$ python3 -q
>>> import numpy as np
>>> np.set_printoptions(suppress=True, linewidth=140)
>>> K = np.load("layer5.npy")
>>> K
array([[0., 1., 4.],
       [1., 0., 0.],
       [4., 0., 0.]])
>>> round(float(np.linalg.norm(K, 2)), 1)
4.1
>>> np.linalg.norm(K, axis=1).argmax()
np.int64(0)
>>> np.round(np.linalg.norm(K, axis=0), 1)
array([4.1, 1. , 4. ])
>>> round(float(np.linalg.norm(K[1] - K[0])), 1)
4.2
>>> K[1] @ K[0]
np.float64(0.0)
>>> np.round(np.linalg.norm(K, axis=1), 1)
array([4.1, 1. , 4. ])
>>> np.round(np.linalg.norm(K, "nuc"), 1)
np.float64(8.2)
>>> round(float(np.linalg.eigvalsh(K).min()), 1)
-4.1
>>> [round(float(np.linalg.det(K[:i, :i])), 2) + 0 for i in range(1, 4)]
[0.0, -1.0, 0.0]
>>> F = np.array([[0, -1, 1, 3], [1, 0, 2, -3], [-1, -2, 0, 2], [-3, 3, -2, 0]])
>>> # antisymmetric, zero diagonal
>>> print(np.allclose(F @ F.T, F.T @ F))
True
>>> np.round(np.sort(np.abs(np.linalg.eigvals(F))), 1)
array([1.4, 1.4, 5.1, 5.1])
>>> print(F @ F)
[[-11   7  -8   5]
 [  7 -14   7   7]
 [ -8   7  -9   3]
 [  5   7   3 -22]]
>>> round(np.linalg.det(F), 1)
np.float64(49.0)
>>> (F - F.T) / 2
array([[ 0., -1.,  1.,  3.],
       [ 1.,  0.,  2., -3.],
       [-1., -2.,  0.,  2.],
       [-3.,  3., -2.,  0.]])
>>> np.linalg.matrix_power(F, 4)
array([[ 259, -196,  224, -140],
       [-196,  343, -196, -196],
       [ 224, -196,  203,  -84],
       [-140, -196,  -84,  567]])
>>> np.allclose(F, F.T)
False
>>> x = np.array([2, -1, -1, -2])
>>> rhs = F @ x
>>> print(rhs)
[-6  6 -4 -7]
>>> print(np.round(np.linalg.solve(F, F[:, 3]), 1))
[-0. -0.  0.  1.]
>>> np.round(np.linalg.solve(F, rhs + F[:, 1]), 1) + 0
array([ 2.,  0., -1., -2.])
>>> rng = np.random.default_rng(53992)
>>> labels = rng.permutation(4)
>>> out = F[:, labels] * rng.choice([-1, 1], 4)
>>> print(out)
[[ 0 -1 -1 -3]
 [-1 -2  0  3]
 [ 1  0 -2 -2]
 [ 3  2  3  0]]
>>> U, _, Vh = np.linalg.svd(F.T @ out)
>>> labels
array([0, 2, 1, 3])
>>> np.round(np.linalg.lstsq(F, out)[0], 1) + 0
array([[-1.,  0.,  0.,  0.],
       [ 0.,  0.,  1.,  0.],
       [ 0., -1.,  0.,  0.],
       [ 0.,  0.,  0., -1.]])
>>> np.round(U @ Vh, 1) + 0
array([[-1.,  0.,  0.,  0.],
       [ 0.,  0.,  1.,  0.],
       [ 0., -1.,  0.,  0.],
       [ 0.,  0.,  0., -1.]])
>>> A = np.load("dump.npy")
>>> A
array([[-6.,  4.,  2., -1.],
       [-9.,  7.,  2., -1.],
       [-3.,  2.,  1.,  1.],
       [ 6., -2., -4.,  5.]])
>>> U, sv, Vh = np.linalg.svd(A)
>>> evecs = Vh[:(sv > 1e-8).sum()]
>>> x = A[1] + 3 * A[3] + rng.integers(2) * np.eye(4)[2]
>>> x
array([  9.,   1., -10.,  14.])
>>> print(np.round(np.diag(evecs.T @ evecs), 1))
[0.7 0.7 0.7 1. ]
>>> print(np.allclose(evecs.T @ evecs @ x, x))
True
>>> np.round(evecs.T @ evecs, 1) + 0
array([[ 0.7, -0.3, -0.3,  0. ],
       [-0.3,  0.7, -0.3,  0. ],
       [-0.3, -0.3,  0.7,  0. ],
       [ 0. ,  0. ,  0. ,  1. ]])
